$ python3 -q
>>> import numpy as np
>>> import numpy.linalg as la
>>> np.set_printoptions(precision=2, suppress=True, linewidth=100)
>>> rd = lambda a: np.round(a, 2) + 0
>>> F = np.loadtxt("test5.csv", delimiter=",")
>>> F
array([[  1.82,  -5.4 ,  -1.48],
       [-21.33,  -1.35,   3.23],
       [-12.22,  10.69,   2.56],
       [ -6.65,  -4.16,  -2.63],
       [ -9.77,  -3.61,  -2.88],
       [ 12.36,   1.16,  -0.83],
       [ -5.88,   3.56,  -1.84],
       [ 11.61,  -1.12,  -0.52],
       [-15.46,   8.53,  -2.48],
       [  9.75,   3.99,   1.2 ],
       [ -2.16,   2.31,   0.58],
       [  7.81,  -4.61,   1.26],
       [ -5.14, -11.72,   1.24],
       [ -6.43,   7.87,  -2.29],
       [-10.88,   4.95,  -0.53],
       [  1.19,   1.54,  -0.55],
       [ -1.99,  -2.84,   2.31],
       [  6.22,   1.2 ,  -0.76],
       [  6.99,   2.66,  -3.11],
       [  8.83,  -9.78,  -1.66],
       [ -2.31,  -9.29,  -2.92],
       [  2.96,   1.24,   2.32],
       [  0.36,   3.69,  -0.57],
       [ -7.26,  -0.73,  -1.13],
       [  2.72,  -1.44,   1.12],
       [ -5.54,   1.06,  -1.05],
       [ -5.9 ,  -7.66,  -1.12],
       [  3.67,   0.69,  -1.26],
       [ -2.93,  -1.82,  -1.75],
       [ -9.51,  -3.26,  -0.06],
       [-17.81,   0.52,   0.67],
       [  0.46,   2.16,   2.04]])
>>> cen = (F - F.mean(axis=0)) / F.std(axis=0)
>>> rd(cen.std(axis=0))
array([1., 1., 1.])
>>> b = la.lstsq(np.delete(cen, 0, axis=1), cen[:, 0])[0]
>>> rd(b)
array([-0.16, -0.07])
>>> vec = np.array([1, 1, 1])
>>> y = F @ vec
>>> rd(la.pinv(F) @ F)
array([[1., 0., 0.],
       [0., 1., 0.],
       [0., 0., 1.]])
>>> rd(la.solve(F.T @ F, F.T @ y))
array([1., 1., 1.])
>>> rng = np.random.default_rng(39633)
>>> y = y + 0.02 * rng.normal(size=32)
>>> rd(y)
array([ -5.08, -19.44,   1.02, -13.47, -16.28,  12.69,  -4.12,   9.96,  -9.43,  14.92,   0.74,
         4.44, -15.61,  -0.84,  -6.47,   2.16,  -2.51,   6.64,   6.54,  -2.6 , -14.52,   6.52,
         3.47,  -9.13,   2.4 ,  -5.5 , -14.69,   3.1 ,  -6.49, -12.84, -16.61,   4.63])
>>> b, *_ = la.lstsq(F, y)
>>> [round(float(la.norm(la.solve(F.T @ F + lam * np.eye(3), F.T @ y))), 2) for lam in (0, 1, 10, 100)]
[1.73, 1.73, 1.67, 1.41]
>>> rd(la.norm(y - F @ b))
np.float64(0.09)
>>> rd(F.T @ (y - F @ b))
array([0., 0., 0.])
>>> G = np.cov(F, rowvar=False)
>>> rd(la.eigvalsh(G)[::-1])
array([73.17, 25.45,  3.09])
>>> rd(np.polyfit(F[:, 0], F[:, 1], 1))
array([-0.1 , -0.57])
>>> rd(np.median(F, axis=0))
array([-2.24,  0.6 , -0.66])
>>> rd(G)
array([[72.  , -7.3 , -1.24],
       [-7.3 , 26.58,  0.85],
       [-1.24,  0.85,  3.13]])
>>> np.argwhere(np.triu(np.abs(np.corrcoef(F.T)) > 0.8, 1))
array([], shape=(0, 2), dtype=int64)
